In [1]: import numpy as np

In [2]: np.set_printoptions(precision=3, suppress=True, linewidth=200, sign=" ")

In [3]: m1 = np.load("test14.npy")

In [4]: m1
Out[4]: 
array([[-1,  0,  0,  0,  0,  5,  0,  0],
       [ 0, -2,  3,  0,  3,  0,  0, -3],
       [ 0,  2, -3,  0,  4,  0,  0,  3],
       [ 0,  0,  0, -1,  0,  0,  0,  0],
       [ 0,  3,  0,  0,  3,  0,  0,  4],
       [ 4,  0,  0,  0,  0, -5, -1,  0],
       [ 3,  0,  0,  0,  0,  3,  0,  0],
       [ 0, -1, -3,  0, -2,  0,  0,  4]])

In [5]: np.flatnonzero(np.linalg.matrix_power((m1 != 0) + (m1.T != 0) + np.eye(8), 8)[7])
Out[5]: array([ 1,  2,  4,  7])

In [6]: vec = np.array([-2, -3, -2, 2, 0, 3, 3, -3])

In [7]: h = np.maximum(m1 @ vec, 0)

In [8]: m1 * (h > 1e-9)[:, None]
Out[8]: 
array([[-1,  0,  0,  0,  0,  5,  0,  0],
       [ 0, -2,  3,  0,  3,  0,  0, -3],
       [ 0,  0,  0,  0,  0,  0,  0,  0],
       [ 0,  0,  0,  0,  0,  0,  0,  0],
       [ 0,  0,  0,  0,  0,  0,  0,  0],
       [ 0,  0,  0,  0,  0,  0,  0,  0],
       [ 3,  0,  0,  0,  0,  3,  0,  0],
       [ 0,  0,  0,  0,  0,  0,  0,  0]])

In [9]: h
Out[9]: array([ 17,   9,   0,   0,   0,   0,   3,   0])

In [10]: np.maximum(m1 @ (3 * vec), 0)
Out[10]: array([ 51,  27,   0,   0,   0,   0,   9,   0])

In [11]: K = np.loadtxt("sample13.csv", delimiter=",")

In [12]: K
Out[12]: 
array([[  5.996,   0.393,  -0.286,  -0.416,  -2.663,   2.956,   0.155,  -0.581,  -0.153,   2.585],
       [  7.358,   9.207,   2.196,  -2.109,   4.876,  -0.01 ,  -1.842,  -1.29 ,   3.451,  -2.244],
       [ -3.018,   2.366,   1.898,  -2.044,  -4.174,   0.479,  -1.142,  -1.386,   2.295,  -2.82 ],
       [  4.569,   1.297,  -1.09 ,  -1.849,   8.003,   1.905,   1.585,   0.014,   5.99 ,  -4.673],
       [  0.515,   4.932,   5.479,   3.502,   5.642,   0.124,   0.196,   4.82 ,   5.545,   0.375],
       [  2.178,   3.234,   2.29 ,   7.043,  -0.123,   0.484,   1.879,  -0.026,   3.442,   0.201],
       [ -3.691,  -0.344,   4.525,  -2.63 ,  -6.778,  -0.158,  -2.457,   2.245,  -5.638,  -0.512],
       [ -3.606,   1.25 ,   3.645,  -2.068,  -5.626,  -4.487,   0.057,  -9.877,  -4.714,  -0.094],
       [  2.765,   0.416,  -3.148,  -1.076,  -3.008,  -2.281,  -0.2  ,  -2.644,  -1.915,  -0.024],
       [  5.619,  -4.931,   0.327,  -0.508,  -2.307,   1.04 ,  -2.348,   5.172,   1.3  ,   1.203],
       [  0.287,  -6.102,  -2.037,   1.25 ,   3.379,  -1.345,   1.617,   4.943,  -3.401,  -3.707],
       [ -4.237,   5.688,   1.591,   1.374,   0.621,   0.158,  -2.787,   1.114,  -0.615,   0.619],
       [  0.023,   0.677,   3.545,  -3.883,  -3.103,   5.82 ,   0.732,   0.551,   3.671,   3.076],
       [ -1.434,  -4.474,  -4.246,   1.66 ,   2.621,   1.369,   1.871,  -2.078,   4.815,  -1.729],
       [  3.93 ,  -3.74 ,   2.5  ,  -1.956,  -0.965,   4.019,   1.966,   6.246,   3.239,   0.337],
       [ -6.635,  -2.529,  -2.246,  -4.184,   2.087,   0.654,   3.233,  -4.98 ,  -0.85 ,  -3.337],
       [ -0.467,  -5.766, -12.461,  -3.705,  -0.033,  -0.768,   1.263,  -3.557,   0.099,   1.559],
       [ -3.162,   2.511,   2.018,  -4.323,   5.877,   2.994,   1.409,  -1.012,   1.381,  -1.825],
       [ -2.947,   8.13 ,   3.465,   2.676,  10.742,   3.71 ,   3.525,   5.723,   1.455,  -4.563],
       [ -0.237,   2.524,   3.446,  -1.638,   4.467,   1.64 ,   0.373,  -0.46 ,   3.184,  -1.193],
       [  3.299,   5.799,   4.236,  -5.009,  -1.648,   5.339,  -6.159,  -5.69 ,   2.443,  -1.689],
       [ -0.996,  -0.29 ,  -4.188,  -0.841,   0.057,   1.154,  -0.28 ,   1.902,   5.347,   1.374],
       [  4.411,  -0.673,  -0.687,   5.069,   0.332,  -0.655,   0.457,  -3.355,   3.784,   2.508],
       [  0.853,  -2.969,  -0.237,   4.654,   0.905,   2.129,   1.099,   4.653,   3.467,   1.67 ],
       [  0.317,  -1.404,  -2.008,  -4.925,  -3.627,  -0.404,  -1.889,  -0.806,  -0.149,  -5.33 ],
       [  0.121,  -2.052,   4.672,  -1.013,  -1.077,   0.031,  -3.164,   1.353,  -0.616,  -1.318],
       [  0.412,  -1.22 ,  -8.05 ,   1.502,   3.81 ,  -1.039,   0.58 ,  -3.342,   1.506,   4.298],
       [  5.11 ,  -3.796,   3.728,   2.224,  -6.172,   1.358,   0.731,   1.157,  -3.787,  -2.462],
       [ -1.201,  -1.731,   4.21 ,  -5.031,  -0.9  ,   2.341,  -6.753, -10.639,   3.563,  -3.085],
       [  1.491,   1.844,  -0.748,  -6.827,   3.58 ,  -4.66 ,  -1.037,  -7.9  ,   4.843,   0.141],
       [ -2.44 ,   3.803,   3.245,   2.612,  -0.114,   1.049,  -1.474,   2.168,  -3.225,  -2.231],
       [ -3.544,  -1.497,  -3.544,   1.647,   1.166,  -0.291,   5.336,   3.295,  -1.471,  -0.99 ],
       [  0.507,  -2.077,   1.082,   1.716,   5.159,  -2.53 ,  -0.438,  -5.498,  -0.549,  -1.682],
       [ -0.482,  -0.591,  -1.031,  -2.705,   3.266,   1.131,   1.287,  -1.1  ,  -4.12 ,   0.042],
       [  2.829,   0.386,   7.647,   2.99 ,  -0.729,  -1.281,   1.441,   6.449,  -0.572,  -1.515],
       [  1.771,  -0.894,  -0.596,  -0.969,   3.246,   3.277,  -0.101,   2.685,  -1.045,   1.316],
       [  0.085,   0.968,   8.426,   4.371,   3.134,   2.122,  -2.793,  -2.332,  -1.657,  -2.034],
       [  3.042,  -2.206,  -4.903,  -4.488,   4.645,  -1.799,  -2.894,   6.708,   2.683,  -4.381],
       [  1.64 ,   4.297,  -1.879,  -2.023,  -4.927,  -0.528,  -0.752,   1.074,   4.417,   0.101],
       [ -0.088,  -3.38 ,  -3.708,   3.959,  -0.255,  -2.343,   7.876,   3.887,   1.101,   1.904],
       [ -0.991,  -0.931,  -2.808,  -9.365, -14.519,   4.004,   3.529,   2.189,  -2.164,  -2.016],
       [ -2.462,  -1.142,   3.526,  -0.569,  -2.001,   1.139,  -2.538,   3.76 ,   4.81 ,   1.693],
       [ -0.753,   0.899,   0.857,  -2.992,   5.945,   0.217,  -5.705,  -2.489,   1.491,  -6.165],
       [ -1.929,   3.935,  -1.838,  -1.353,  -3.795,  -1.41 ,   6.46 ,   0.386,   4.124,   3.69 ],
       [  5.014,  -5.246,   1.541,  -0.632,  -3.557,  -5.81 ,  -2.433,   3.881,  -0.516,  -2.954],
       [  2.884,  -0.888,  -4.896,   2.155,   0.773,  -2.693,   0.101,  -0.523,  -3.525,  -1.12 ],
       [ -0.943,  -0.617,   5.806,  -2.084,  -0.982,   3.462,  -0.202,   7.426,  -1.07 ,   0.538],
       [ -3.029,  -1.14 ,  -0.752,   2.242,  -0.574,  -0.661,   0.532,  -4.925,  -1.866,   2.618]])

In [13]: q, R = np.linalg.qr(K)

In [14]: np.trace(q @ q.T)
Out[14]: np.float64(10.0)

In [15]: q.shape, R.shape
Out[15]: ((48, 10), (10, 10))

In [16]: np.allclose(R.T @ R, K.T @ K)
Out[16]: True
